$ python -q
>>> import numpy as np
>>> import numpy.linalg as la
>>> np.set_printoptions(suppress=True, linewidth=200)
>>> def tidy(a):
...     return np.round(a, 3) + 0
... 
>>> E = np.load("run0.npy")
>>> E
array([[ 0., -2.],
       [-2.,  0.]])
>>> tidy(la.eigvalsh(E).min())
np.float64(-2.0)
>>> X = np.loadtxt("sample13.csv", delimiter=",")
>>> X
array([[ 0.,  1., -7.,  1.],
       [-2.,  1.,  2., -9.],
       [ 0.,  0., -3.,  2.],
       [ 0.,  0.,  2.,  1.]])
>>> rng = np.random.default_rng(2006)
>>> idx = rng.permutation(4)
>>> B = X[:, idx] * rng.choice([-1, 1], 4)
>>> B
array([[ 1., -1.,  7., -0.],
       [ 1.,  9., -2.,  2.],
       [ 0., -2.,  3., -0.],
       [ 0., -1., -2., -0.]])
>>> Uu, _, vt = la.svd(X.T @ B)
>>> tidy(la.lstsq(X, B)[0])
array([[ 0.,  0.,  0., -1.],
       [ 1.,  0.,  0.,  0.],
       [ 0.,  0., -1.,  0.],
       [ 0., -1.,  0.,  0.]])
>>> tidy(Uu @ vt)
array([[ 0.,  0.,  0., -1.],
       [ 1.,  0.,  0.,  0.],
       [ 0.,  0., -1.,  0.],
       [ 0., -1.,  0.,  0.]])
>>> P = np.triu(np.array([[9, 3, 0, 7], [2, 1, 4, 7], [4, 7, 9, 0], [2, 6, 5, 2]]), 1) + np.eye(4)
>>> B = P @ X @ la.inv(P)
>>> tidy(np.poly(B))
array([  1.,   1.,  -7.,  11., -14.])
>>> Uu, sigma, vt = la.svd(X)
>>> tidy(sigma)
array([10.5  ,  6.953,  0.515,  0.372])
>>> B = Uu[:, :2] @ np.diag(sigma[:2]) @ vt[:2]
>>> tidy(np.abs(X - B).max())
np.float64(0.388)
>>> tidy(la.norm(X - B, 2)), tidy(sigma[2])
(np.float64(0.515), np.float64(0.515))
>>> K = np.load("x.npy")
>>> K
array([[1, 0, 4],
       [1, 0, 4],
       [1, 0, 2],
       [1, 0, 2],
       [1, 0, 4],
       [1, 1, 6],
       [1, 0, 2],
       [1, 1, 6],
       [1, 0, 2],
       [1, 0, 2],
       [1, 1, 6],
       [1, 0, 4],
       [1, 0, 2],
       [1, 0, 2],
       [1, 0, 4],
       [1, 1, 6],
       [1, 1, 6],
       [1, 1, 6],
       [1, 0, 2],
       [1, 0, 2],
       [1, 0, 4],
       [1, 1, 6],
       [1, 0, 2]])
>>> P = K @ la.solve(K.T @ K, K.T)
>>> tidy(np.diag(P))
array([0.167, 0.167, 0.1  , 0.1  , 0.167, 0.143, 0.1  , 0.143, 0.1  , 0.1  , 0.143, 0.167, 0.1  , 0.1  , 0.167, 0.143, 0.143, 0.143, 0.1  , 0.1  , 0.167, 0.143, 0.1  ])
>>> la.matrix_rank(np.eye(23) - P)
np.int64(20)
>>> vec = np.array([-5, -2, 0])
>>> target = K @ vec
>>> tidy(la.solve(K.T @ K, K.T @ target))
array([-5., -2.,  0.])
>>> target
array([-5, -5, -5, -5, -5, -7, -5, -7, -5, -5, -7, -5, -5, -5, -5, -7, -7, -7, -5, -5, -5, -7, -5])
>>> try:
...     la.solve(K, target)
... except la.LinAlgError as e:
...     print(repr(e))
... 
LinAlgError('Last 2 dimensions of the array must be square')
>>> target = target + 0.02 * rng.normal(size=23)
>>> tidy(target)
array([-5.011, -4.968, -4.968, -5.01 , -4.978, -7.008, -4.977, -7.006, -5.005, -5.002, -7.008, -4.958, -4.989, -4.995, -5.003, -7.013, -7.003, -6.962, -4.991, -4.965, -4.99 , -6.992, -4.984])
>>> b, *_ = la.lstsq(K, target)
>>> tidy(b)
array([-4.992, -2.018,  0.002])
>>> w1 = np.array([[6, 7, 9, 7, -1, 9], [9, 7, 1, 1, -1, 1], [0, -9, 8, 9, -7, -6]])
>>> b = np.array([-7, -1, 8, -9, 0, 0])
>>> hid = np.maximum(K @ w1 + b, 0)
>>> tidy((hid > 0).mean(axis=0))
array([0.304, 0.   , 1.   , 1.   , 0.   , 0.   ])
>>> C = np.array([[-1, -1], [1, 2], [-2, 2], [2, 2], [0, -2], [1, 2]])
>>> w1 @ C
array([[  6,  60],
       [ -1,  13],
       [-13,  18]])
>>> vec = np.array([1, 2, 1])
>>> h1 = np.maximum(K @ vec, 0)
>>> K * (h1 > 1e-9)[:, None]
array([[1, 0, 4],
       [1, 0, 4],
       [1, 0, 2],
       [1, 0, 2],
       [1, 0, 4],
       [1, 1, 6],
       [1, 0, 2],
       [1, 1, 6],
       [1, 0, 2],
       [1, 0, 2],
       [1, 1, 6],
       [1, 0, 4],
       [1, 0, 2],
       [1, 0, 2],
       [1, 0, 4],
       [1, 1, 6],
       [1, 1, 6],
       [1, 1, 6],
       [1, 0, 2],
       [1, 0, 2],
       [1, 0, 4],
       [1, 1, 6],
       [1, 0, 2]])
>>> h1
array([5, 5, 3, 3, 5, 9, 3, 9, 3, 3, 9, 5, 3, 3, 5, 9, 9, 9, 3, 3, 5, 9, 3])
>>> K.T @ h1
array([123,  63, 558])
>>> tidy(np.tanh(K @ vec))
array([1.   , 1.   , 0.995, 0.995, 1.   , 1.   , 0.995, 1.   , 0.995, 0.995, 1.   , 1.   , 0.995, 0.995, 1.   , 1.   , 1.   , 1.   , 0.995, 0.995, 1.   , 1.   , 0.995])
>>> np.maximum(K @ vec, 0) - np.maximum(-K @ vec, 0)
array([5, 5, 3, 3, 5, 9, 3, 9, 3, 3, 9, 5, 3, 3, 5, 9, 9, 9, 3, 3, 5, 9, 3])
>>> B = K / np.sqrt((K ** 2).mean(axis=1, keepdims=True))
>>> tidy(la.norm(B, axis=1))
array([1.732, 1.732, 1.732, 1.732, 1.732, 1.732, 1.732, 1.732, 1.732, 1.732, 1.732, 1.732, 1.732, 1.732, 1.732, 1.732, 1.732, 1.732, 1.732, 1.732, 1.732, 1.732, 1.732])
>>> tidy(B[8])
array([0.775, 0.   , 1.549])
>>> M = np.array([[-3, -1, 0], [-1, 2, 0], [0, 0, -5]])
>>> tidy(la.eigvalsh(M).min())
np.float64(-5.0)
>>> np.all(la.eigvalsh(M) > 0)
np.False_
>>> tidy(np.sort(np.abs(la.eigvals(X))))
array([1.414, 1.414, 1.828, 3.828])
>>> np.allclose(X @ X.T, X.T @ X)
False
>>> np.trace(X)
np.float64(-1.0)
>>> (X - X.T) / 2
array([[ 0. ,  1.5, -3.5,  0.5],
       [-1.5,  0. ,  1. , -4.5],
       [ 3.5, -1. ,  0. ,  0. ],
       [-0.5,  4.5,  0. ,  0. ]])
>>> def softmax(z):
...     e = np.exp(z - z.max(axis=-1, keepdims=True))
...     return e / e.sum(axis=-1, keepdims=True)
... 
>>> tidy(softmax(10 * X[0]))
array([0. , 0.5, 0. , 0.5])
>>> tidy(softmax(X[0]))
array([0.155, 0.422, 0.   , 0.422])
>>> softmax(X).sum(axis=1)
array([1., 1., 1., 1.])
>>> S = X @ X.T / np.sqrt(4)
>>> tidy(softmax(S)[0] @ X)
array([ 0.,  1., -7.,  1.])
>>> tidy(softmax(S))
array([[1.   , 0.   , 0.   , 0.   ],
       [0.   , 1.   , 0.   , 0.   ],
       [0.993, 0.   , 0.007, 0.   ],
       [0.   , 0.007, 0.011, 0.982]])
